% ipython --no-banner

In [1]: import numpy as np

In [2]: np.set_printoptions(suppress=True, linewidth=120)

In [3]: arr = np.array([[-2, -1, -1], [2, -2, -1], [0, 2, 0], [-2, -1, 2], [0, 0, 2]])

In [4]: arr[-1] = arr[0] + 4 * arr[1]

In [5]: arr
Out[5]: 
array([[-2, -1, -1],
       [ 2, -2, -1],
       [ 0,  2,  0],
       [-2, -1,  2],
       [ 6, -9, -5]])

In [6]: # row 4 is much longer than the rest

In [7]: O, vecs = np.linalg.qr(arr[:, :2])[0], np.linalg.qr(arr[:, 2:])[0]

In [8]: sig = np.linalg.svd(O.T @ vecs, compute_uv=False)

In [9]: np.round(np.degrees(np.arccos(sig.clip(0, 1))), 1)
Out[9]: array([23.5])

In [10]: (sig > 0.9).sum()
Out[10]: np.int64(1)

In [11]: sig.round(1)
Out[11]: array([0.9])

In [12]: x0 = np.array([-2, -3, -3])

In [13]: y = arr @ x0

In [14]: np.round(np.linalg.solve(arr.T @ arr, arr.T @ y), 1)
Out[14]: array([-2., -3., -3.])

In [15]: rng = np.random.default_rng(52098)

In [16]: y = y + 0.1 * rng.normal(size=5)

In [17]: y.round(1)
Out[17]: array([10. ,  4.9, -5.9,  1. , 30.1])

In [18]: c, *_ = np.linalg.lstsq(arr, y)

In [19]: np.round(arr.T @ (y - arr @ c), 1) + 0
Out[19]: array([0., 0., 0.])

In [20]: [round(float(np.linalg.norm(np.linalg.solve(arr.T @ arr + lam * np.eye(3), arr.T @ y))), 2) for lam in (0, 1, 10, 100)]
Out[20]: [4.7, 4.21, 2.86, 1.53]

In [21]: round(np.linalg.norm(y - arr @ c), 1)
Out[21]: np.float64(0.2)

In [22]: M2 = np.c_[arr[:, :1] @ np.array([[2]]), np.array([-2, 0, 2, 2, -2])]

In [23]: M2
Out[23]: 
array([[-4, -2],
       [ 4,  0],
       [ 0,  2],
       [-4,  2],
       [12, -2]])

In [24]: np.linalg.matrix_rank(np.c_[arr, M2])
Out[24]: np.int64(4)

In [25]: np.round(np.linalg.norm(np.linalg.qr(arr)[0].T @ M2, axis=0) ** 2 / ((M2 ** 2).sum(axis=0) + 1e-12), 1)
Out[25]: array([1. , 0.7])

In [26]: np.round(np.linalg.lstsq(arr, M2[:, 0])[0], 1) + 0
Out[26]: array([2., 0., 0.])

In [27]: W0 = np.array([[2, 2, 0, 0], [-2, -2, -2, 0], [-1, 2, -2, 0], [0, 0, 0, 2]])

In [28]: # 2 blocks once reordered

In [29]: r0 = np.array([3, 2, 2, 3])

In [30]: M2 = W0 + np.outer(r0, np.eye(4)[3])

In [31]: M2
Out[31]: 
array([[ 2.,  2.,  0.,  3.],
       [-2., -2., -2.,  2.],
       [-1.,  2., -2.,  2.],
       [ 0.,  0.,  0.,  5.]])

In [32]: np.linalg.matrix_rank(M2 - W0)
Out[32]: np.int64(1)

In [33]: M2 = W0[0, 0] * W0[1:] - np.outer(W0[1:, 0], W0[0])

In [34]: M2
Out[34]: 
array([[ 0,  0, -4,  0],
       [ 0,  6, -4,  0],
       [ 0,  0,  0,  4]])

In [35]: np.linalg.matrix_rank(M2), np.linalg.matrix_rank(W0)
Out[35]: (np.int64(3), np.int64(4))

In [36]: W0[:, 0] / W0[0, 0]
Out[36]: array([ 1. , -1. , -0.5,  0. ])

In [37]: np.flatnonzero(~M2.round(6).any(axis=1))
Out[37]: array([], dtype=int64)

In [38]: O, Rm = np.linalg.qr(W0)

In [39]: np.round(O @ Rm, 1) + 0
Out[39]: 
array([[ 2.,  2.,  0.,  0.],
       [-2., -2., -2.,  0.],
       [-1.,  2., -2.,  0.],
       [ 0.,  0.,  0.,  2.]])

In [40]: abs(Rm[0, 0]), np.round(np.linalg.norm(W0[:, 0]), 1)
Out[40]: (np.float64(3.0), np.float64(3.0))

In [41]: np.round(np.abs(np.diag(Rm)), 1)
Out[41]: array([3. , 2.8, 1.4, 2. ])

In [42]: round(np.trace(O @ O.T), 1)
Out[42]: np.float64(4.0)

In [43]: np.round(O.T @ O, 1) + 0
Out[43]: 
array([[1., 0., 0., 0.],
       [0., 1., 0., 0.],
       [0., 0., 1., 0.],
       [0., 0., 0., 1.]])

In [44]: def softmax(z):
    ...:     e = np.exp(z - z.max(axis=-1, keepdims=True))
    ...:     return e / e.sum(axis=-1, keepdims=True)
    ...: 

In [45]: np.round(softmax(10 * W0[0]), 1) + 0
Out[45]: array([0.5, 0.5, 0. , 0. ])

In [46]: np.round(softmax(W0).sum(axis=1), 1)
Out[46]: array([1., 1., 1., 1.])

In [47]: S = W0 @ W0.T / np.sqrt(4)

In [48]: np.round(softmax(S + np.triu(np.full(S.shape, -np.inf), 1)), 1) + 0
Out[48]: 
array([[1. , 0. , 0. , 0. ],
       [0. , 1. , 0. , 0. ],
       [0. , 0. , 0.9, 0. ],
       [0.1, 0.1, 0.1, 0.7]])

In [49]: np.round(softmax(S), 1) + 0
Out[49]: 
array([[0.9, 0. , 0. , 0. ],
       [0. , 1. , 0. , 0. ],
       [0. , 0. , 0.9, 0. ],
       [0.1, 0.1, 0.1, 0.7]])

In [50]: (W0 != 0).astype(int)
Out[50]: 
array([[1, 1, 0, 0],
       [1, 1, 1, 0],
       [1, 1, 1, 0],
       [0, 0, 0, 1]])

In [51]: np.round(np.linalg.det(W0), 1)
Out[51]: np.float64(24.0)

In [52]: W0 @ W0
Out[52]: 
array([[  0,   0,  -4,   0],
       [  2,  -4,   8,   0],
       [ -4, -10,   0,   0],
       [  0,   0,   0,   4]])

In [53]: m1 = np.load("w.npy")

In [54]: m1
Out[54]: 
array([[ 0,  8, -4,  9, -9,  3,  9],
       [ 0,  0, -8, -9, -4,  8,  1],
       [ 0,  0,  0, -4, -6, -6,  3],
       [ 0,  0,  0,  0, -4,  2,  3],
       [ 0,  0,  0,  0,  0,  6,  1],
       [ 0,  0,  0,  0,  0,  0,  4],
       [ 0,  0,  0,  0,  0,  0,  0]])

In [55]: # triangular, det is the product of the diagonal

In [56]: np.linalg.matrix_rank(m1 - m1[0, 0] * np.eye(7))
Out[56]: np.int64(6)

In [57]: [int(np.linalg.matrix_rank(np.linalg.matrix_power(m1, p))) for p in range(1, 8)]
Out[57]: [6, 5, 4, 3, 2, 1, 0]

In [58]: r = np.linalg.matrix_rank(m1)

In [59]: r
Out[59]: np.int64(6)

In [60]: N = np.linalg.svd(m1)[2][r:].T

In [61]: N[:, 0] / N[np.abs(N[:, 0]).round(6).argmax(), 0]
Out[61]: array([1., 0., 0., 0., 0., 0., 0.])

In [62]: [int(np.linalg.matrix_rank(m1[:i])) for i in range(1, len(m1) + 1)]
Out[62]: [1, 2, 3, 4, 5, 6, 6]

In [63]: np.linalg.matrix_rank(m1.T @ m1), np.linalg.matrix_rank(m1 @ m1.T)
Out[63]: (np.int64(6), np.int64(6))

In [64]: m1 @ N
Out[64]: 
array([[0.],
       [0.],
       [0.],
       [0.],
       [0.],
       [0.],
       [0.]])

In [65]: N @ N.T
Out[65]: 
array([[1., 0., 0., 0., 0., 0., 0.],
       [0., 0., 0., 0., 0., 0., 0.],
       [0., 0., 0., 0., 0., 0., 0.],
       [0., 0., 0., 0., 0., 0., 0.],
       [0., 0., 0., 0., 0., 0., 0.],
       [0., 0., 0., 0., 0., 0., 0.],
       [0., 0., 0., 0., 0., 0., 0.]])

In [66]: (m1 - m1.T) / 2
Out[66]: 
array([[ 0. ,  4. , -2. ,  4.5, -4.5,  1.5,  4.5],
       [-4. ,  0. , -4. , -4.5, -2. ,  4. ,  0.5],
       [ 2. ,  4. ,  0. , -2. , -3. , -3. ,  1.5],
       [-4.5,  4.5,  2. ,  0. , -2. ,  1. ,  1.5],
       [ 4.5,  2. ,  3. ,  2. ,  0. ,  3. ,  0.5],
       [-1.5, -4. ,  3. , -1. , -3. ,  0. ,  2. ],
       [-4.5, -0.5, -1.5, -1.5, -0.5, -2. ,  0. ]])

In [67]: round(float(np.abs(np.linalg.eigvals(m1)).max()), 1)
Out[67]: 0.0

In [68]: A = np.array([[-1, -3, 1, -1, 3, 1, 3],
    ...:     [3, -1, -3, 1, -1, 3, 1],
    ...:     [1, 3, -1, -3, 1, -1, 3],
    ...:     [3, 1, 3, -1, -3, 1, -1],
    ...:     [-1, 3, 1, 3, -1, -3, 1],
    ...:     [1, -1, 3, 1, 3, -1, -3],
    ...:     [-3, 1, -1, 3, 1, 3, -1]])

In [69]: blk = np.stack([A, 2 * A, A[::-1]])

In [70]: blk.shape
Out[70]: (3, 7, 7)

In [71]: np.einsum("bij,cij->bc", blk, blk)
Out[71]: 
array([[217, 434,   9],
       [434, 868,  18],
       [  9,  18, 217]])

In [72]: blk.sum(axis=0)
Out[72]: 
array([[ -6,  -8,   2,   0,  10,   6,   8],
       [ 10,  -4,  -6,   4,   0,   8,   0],
       [  2,  12,  -2,  -6,   2,  -6,  10],
       [ 12,   4,  12,  -4, -12,   4,  -4],
       [ -2,  12,   2,   6,  -2, -10,   6],
       [  6,  -4,   6,   4,   8,   0,  -8],
       [-10,   0,  -2,   8,   6,  10,   0]])

In [73]: np.linalg.matrix_rank(blk)
Out[73]: array([7, 7, 7])

In [74]: E = np.loadtxt("case16.csv", delimiter=",")

In [75]: E.round(1) + 0
Out[75]: 
array([[-0.8, -2.5, -2.4,  0.3,  1. ,  0.9,  0.2, -1.3],
       [ 0.9, -1.4,  0.3, -1.7, -2.5, -1.1, -0.1, -1.6],
       [-0.4, -0.1, -0.5, -2.4, -0.8,  2.4,  0. ,  1.9],
       [ 0.1, -1.3,  2.4,  0.4,  0.4,  1.3,  2.5, -0.3],
       [ 0. , -0.6,  0. ,  2.6, -2.4,  1.2, -0.8,  0.8],
       [-2.4,  1.6,  0.6, -0.2, -0.7,  1.2, -0.4, -2.3],
       [-2.8, -1.4,  0.9, -0.2, -0.1, -1.7, -0.3,  1.4],
       [-0.7,  1.2, -1.7,  0.3, -1.3, -0.9,  2.9,  0.4]])

In [76]: np.round(np.linalg.norm(E, axis=0), 1)
Out[76]: array([4., 4., 4., 4., 4., 4., 4., 4.])

In [77]: np.round(E @ E.T, 1) + 0
Out[77]: 
array([[16.,  0.,  0.,  0.,  0.,  0.,  0.,  0.],
       [ 0., 16.,  0.,  0.,  0.,  0.,  0.,  0.],
       [ 0.,  0., 16.,  0.,  0.,  0.,  0.,  0.],
       [ 0.,  0.,  0., 16.,  0.,  0.,  0.,  0.],
       [ 0.,  0.,  0.,  0., 16.,  0.,  0.,  0.],
       [ 0.,  0.,  0.,  0.,  0., 16.,  0.,  0.],
       [ 0.,  0.,  0.,  0.,  0.,  0., 16.,  0.],
       [ 0.,  0.,  0.,  0.,  0.,  0.,  0., 16.]])

In [78]: np.round(np.linalg.pinv(E), 1) + 0
Out[78]: 
array([[-0.1,  0.1,  0. ,  0. ,  0. , -0.2, -0.2,  0. ],
       [-0.2, -0.1,  0. , -0.1,  0. ,  0.1, -0.1,  0.1],
       [-0.1,  0. ,  0. ,  0.1,  0. ,  0. ,  0.1, -0.1],
       [ 0. , -0.1, -0.1,  0. ,  0.2,  0. ,  0. ,  0. ],
       [ 0.1, -0.2,  0. ,  0. , -0.2,  0. ,  0. , -0.1],
       [ 0.1, -0.1,  0.1,  0.1,  0.1,  0.1, -0.1, -0.1],
       [ 0. ,  0. ,  0. ,  0.2, -0.1,  0. ,  0. ,  0.2],
       [-0.1, -0.1,  0.1,  0. ,  0.1, -0.1,  0.1,  0. ]])

In [79]: z = rng.permutation(8)

In [80]: M2 = E[:, z] * rng.choice([-1, 1], 8)

In [81]: M2.round(1) + 0
Out[81]: 
array([[ 0.3, -0.2,  1.3, -0.8,  1. ,  0.9, -2.5,  2.4],
       [-1.7,  0.1,  1.6,  0.9, -2.5, -1.1, -1.4, -0.3],
       [-2.4,  0. , -1.9, -0.4, -0.8,  2.4, -0.1,  0.5],
       [ 0.4, -2.5,  0.3,  0.1,  0.4,  1.3, -1.3, -2.4],
       [ 2.6,  0.8, -0.8,  0. , -2.4,  1.2, -0.6,  0. ],
       [-0.2,  0.4,  2.3, -2.4, -0.7,  1.2,  1.6, -0.6],
       [-0.2,  0.3, -1.4, -2.8, -0.1, -1.7, -1.4, -0.9],
       [ 0.3, -2.9, -0.4, -0.7, -1.3, -0.9,  1.2,  1.7]])

In [82]: U, _, vt = np.linalg.svd(E.T @ M2)

In [83]: z
Out[83]: array([3, 6, 7, 0, 4, 5, 1, 2])

In [84]: J = np.load("run2.npy")

In [85]: J
Out[85]: 
array([[ 2., -1., -1.,  3.,  3.,  1.,  0.,  0.,  3.,  0.],
       [ 1., -3.,  1., -2., -1.,  0.,  2., -1., -2.,  0.],
       [-2., -1., -2., -1.,  1.,  1., -3., -3.,  1.,  0.],
       [ 3., -3.,  0., -1., -3.,  0.,  2.,  0.,  2.,  0.],
       [-1.,  3.,  0., -3.,  1.,  1., -1.,  2., -2.,  0.],
       [ 0.,  3., -2.,  2., -3., -2.,  0., -1.,  1.,  0.],
       [ 3.,  0., -1., -2.,  2.,  1., -3., -3., -1.,  0.],
       [-1.,  3., -1., -2., -3., -3.,  2.,  2., -2.,  0.],
       [ 2., -1., -3.,  1.,  2., -1., -1., -1.,  2.,  0.],
       [ 0.,  0.,  0.,  0.,  0.,  0.,  0.,  0.,  0.,  3.]])

In [86]: M2 = np.linalg.inv(J)

In [87]: (np.abs(M2) > 1e-9).astype(int)
Out[87]: 
array([[1, 1, 1, 1, 1, 1, 1, 1, 1, 0],
       [1, 1, 1, 1, 1, 1, 1, 1, 1, 0],
       [1, 1, 1, 1, 1, 1, 1, 1, 1, 0],
       [1, 1, 1, 1, 1, 1, 1, 1, 1, 0],
       [1, 1, 1, 1, 1, 1, 1, 1, 1, 0],
       [1, 1, 1, 1, 1, 1, 1, 1, 1, 0],
       [1, 1, 1, 1, 1, 1, 1, 1, 1, 0],
       [1, 1, 1, 1, 1, 1, 1, 1, 1, 0],
       [1, 1, 1, 1, 1, 1, 1, 1, 1, 0],
       [0, 0, 0, 0, 0, 0, 0, 0, 0, 1]])

In [88]: np.round(np.linalg.det(J) * M2, 1)
Out[88]: 
array([[ -9531.,   1629., -18702.,   5760.,   8217.,   8244.,   7119., -14139.,  13032.,      0.],
       [ 50214., -17964.,  17376.,   -120., -21876., -11496.,  29106.,  50310., -53118.,     -0.],
       [ 33582., -53874.,  12714.,   4542., -68874., -54084.,  44352.,  66186., -68616.,     -0.],
       [-41934.,  28782., -29958., -13182.,  33900.,  41718., -32382., -67626.,  49068.,     -0.],
       [ 46779., -15723.,  17508.,  -8880., -33429., -35358.,  24885.,  53883., -35190.,      0.],
       [ -8364.,  48024.,  -7116.,   2802.,  66894.,  51006., -31878., -64962.,  21816.,     -0.],
       [ 76392.,  15516.,  28080.,  -2196., -19836., -11070.,  16254.,  60030., -57060.,     -0.],
       [-61572.,   8442., -34188.,   3990.,  47922.,  19866., -39186., -64764.,  67536.,     -0.],
       [ 62427., -54099.,  37320.,  18762., -58497., -50718.,  37863.,  83655., -70416.,      0.],
       [     0.,      0.,      0.,      0.,      0.,      0.,      0.,      0.,      0.,  30198.]])

In [89]: M2.round(1) + 0
Out[89]: 
array([[-0.1,  0. , -0.2,  0.1,  0.1,  0.1,  0.1, -0.2,  0.1,  0. ],
       [ 0.6, -0.2,  0.2,  0. , -0.2, -0.1,  0.3,  0.6, -0.6,  0. ],
       [ 0.4, -0.6,  0.1,  0.1, -0.8, -0.6,  0.5,  0.7, -0.8,  0. ],
       [-0.5,  0.3, -0.3, -0.1,  0.4,  0.5, -0.4, -0.7,  0.5,  0. ],
       [ 0.5, -0.2,  0.2, -0.1, -0.4, -0.4,  0.3,  0.6, -0.4,  0. ],
       [-0.1,  0.5, -0.1,  0. ,  0.7,  0.6, -0.4, -0.7,  0.2,  0. ],
       [ 0.8,  0.2,  0.3,  0. , -0.2, -0.1,  0.2,  0.7, -0.6,  0. ],
       [-0.7,  0.1, -0.4,  0. ,  0.5,  0.2, -0.4, -0.7,  0.7,  0. ],
       [ 0.7, -0.6,  0.4,  0.2, -0.6, -0.6,  0.4,  0.9, -0.8,  0. ],
       [ 0. ,  0. ,  0. ,  0. ,  0. ,  0. ,  0. ,  0. ,  0. ,  0.3]])

In [90]: np.round(np.linalg.inv(M2), 1) + 0
Out[90]: 
array([[ 2., -1., -1.,  3.,  3.,  1.,  0.,  0.,  3.,  0.],
       [ 1., -3.,  1., -2., -1.,  0.,  2., -1., -2.,  0.],
       [-2., -1., -2., -1.,  1.,  1., -3., -3.,  1.,  0.],
       [ 3., -3.,  0., -1., -3.,  0.,  2.,  0.,  2.,  0.],
       [-1.,  3.,  0., -3.,  1.,  1., -1.,  2., -2.,  0.],
       [ 0.,  3., -2.,  2., -3., -2.,  0., -1.,  1.,  0.],
       [ 3.,  0., -1., -2.,  2.,  1., -3., -3., -1.,  0.],
       [-1.,  3., -1., -2., -3., -3.,  2.,  2., -2.,  0.],
       [ 2., -1., -3.,  1.,  2., -1., -1., -1.,  2.,  0.],
       [ 0.,  0.,  0.,  0.,  0.,  0.,  0.,  0.,  0.,  3.]])
